% ipython --no-banner

In [1]: import numpy as np

In [2]: from numpy import linalg as LA

In [3]: np.set_printoptions(precision=2, suppress=True, linewidth=160, legacy="1.25")

In [4]: rnd = lambda a: np.round(a, 2) + 0

In [5]: M = np.load("dump.npy")

In [6]: M
Out[6]: 
array([[ -0.54,   0.28,  39.74,  39.65, -18.55,  50.67,  49.48],
       [  0.27,  -2.06,  41.47,  38.84, -19.62,  50.58,  51.19],
       [ -0.64,   0.54,  39.  ,  39.12, -20.88,  51.34,  50.89],
       [ -1.7 ,   0.01,  39.64,  39.41, -19.27,  50.92,  49.72],
       [  0.04,   1.03,  39.16,  39.41, -18.94,  49.88,  48.48],
       [  0.16,  -0.61,  39.62,  38.42, -20.22,  51.01,  52.16],
       [  1.22,  -0.95,  41.01,  40.77, -19.6 ,  50.02,  49.77],
       [ -0.62,  -0.73,  41.83,  38.88, -19.49,  49.89,  49.83],
       [ -1.64,   1.34,  38.67,  40.61, -21.15,  49.89,  49.31],
       [ -1.01,   0.52,  39.48,  39.76, -20.44,  48.58,  49.21],
       [  1.11,   1.99,  41.22,  39.77, -18.58,  50.19,  49.38],
       [  0.64,  -0.27,  39.61,  40.95, -20.76,  50.32,  49.38],
       [ -0.25,   0.64,  39.57,  39.66, -19.48,  51.3 ,  50.2 ],
       [  1.24,   2.71,  38.94,  39.58, -18.12,  50.38,  49.62],
       [ -1.37,  -0.58,  41.79,  40.12, -19.9 ,  49.8 ,  49.76],
       [  1.68,  -0.08,  41.08,  38.8 , -18.34,  49.55,  49.82],
       [ -0.71,   0.96,  40.58,  39.69, -20.48,  48.75,  48.98],
       [  0.25,   1.17,  41.69,  40.9 , -21.42,  50.59,  49.96],
       [  0.31,  -1.35,  40.34,  42.05, -19.54,  50.82,  51.65],
       [  0.79,   1.04,  38.08,  38.58, -19.89,  50.27,  49.16]])

In [7]: round(np.log10(LA.cond(M)))
Out[7]: 2

In [8]: LA.cond(M) > 100
Out[8]: True

In [9]: rnd(np.abs(LA.svd(M)[2][-1]))
Out[9]: array([0.13, 0.24, 0.07, 0.13, 0.21, 0.64, 0.67])

In [10]: rnd(LA.norm(M, 2) / LA.norm(M))
Out[10]: 1.0

In [11]: LA.matrix_rank(M, rtol=0.1)
Out[11]: 1

In [12]: K = np.loadtxt("w.csv", delimiter=",")

In [13]: K
Out[13]: 
array([[ 4.,  0.,  0.,  0.,  0.,  0.,  0.,  0.],
       [ 0., -2.,  0.,  0.,  0.,  0.,  0.,  0.],
       [ 0.,  0.,  1.,  0.,  0.,  0.,  0.,  0.],
       [ 0.,  0.,  0.,  5.,  0.,  0.,  0.,  0.],
       [ 0.,  0.,  0.,  0., -4.,  0.,  0.,  0.],
       [ 0.,  0.,  0.,  0.,  0.,  2.,  0.,  0.],
       [ 0.,  0.,  0.,  0.,  0.,  0.,  0.,  0.],
       [ 0.,  0.,  0.,  0.,  0.,  0.,  0., -5.]])

In [14]: x0 = np.array([1, 1, 2, 0, 3, 0, 0, 3])

In [15]: h1 = np.maximum(K @ x0, 0)

In [16]: rnd(np.tanh(K @ x0))
Out[16]: array([ 1.  , -0.96,  0.96,  0.  , -1.  ,  0.  ,  0.  , -1.  ])

In [17]: np.flatnonzero(h1 > 1e-9)
Out[17]: array([0, 2])

In [18]: np.maximum(K @ x0, 0) - np.maximum(-K @ x0, 0)
Out[18]: array([  4.,  -2.,   2.,   0., -12.,   0.,   0., -15.])

In [19]: T = np.stack([K, 4 * K, K[::-1]])

In [20]: (T @ K.T).shape
Out[20]: (3, 8, 8)

In [21]: T.shape
Out[21]: (3, 8, 8)

In [22]: rnd(LA.norm(T, axis=(1, 2)))
Out[22]: array([ 9.54, 38.16,  9.54])

In [23]: LA.matrix_rank(T.reshape(3, -1))
Out[23]: 2

In [24]: rnd(LA.det(T))
Out[24]: array([0., 0., 0.])

In [25]: np.einsum("bij,cij->bc", T, T)
Out[25]: 
array([[  91.,  364.,    0.],
       [ 364., 1456.,    0.],
       [   0.,    0.,   91.]])

In [26]: np.unravel_index(np.abs(K).argmax(), K.shape)
Out[26]: (3, 3)

In [27]: LA.rank(K)
Traceback (most recent call last):
  Cell In[27], line 1
    LA.rank(K)
AttributeError: module 'numpy.linalg' has no attribute 'rank'


In [28]: K.sum(axis=0)
Out[28]: array([ 4., -2.,  1.,  5., -4.,  2.,  0., -5.])

In [29]: LA.matrix_rank(K)
Out[29]: 7

In [30]: K.sum(axis=1)
Out[30]: array([ 4., -2.,  1.,  5., -4.,  2.,  0., -5.])

In [31]: K[8]
Traceback (most recent call last):
  Cell In[31], line 1
    K[8]
IndexError: index 8 is out of bounds for axis 0 with size 8


In [32]: rnd(LA.svd(K, compute_uv=False))
Out[32]: array([5., 5., 4., 4., 2., 2., 1., 0.])
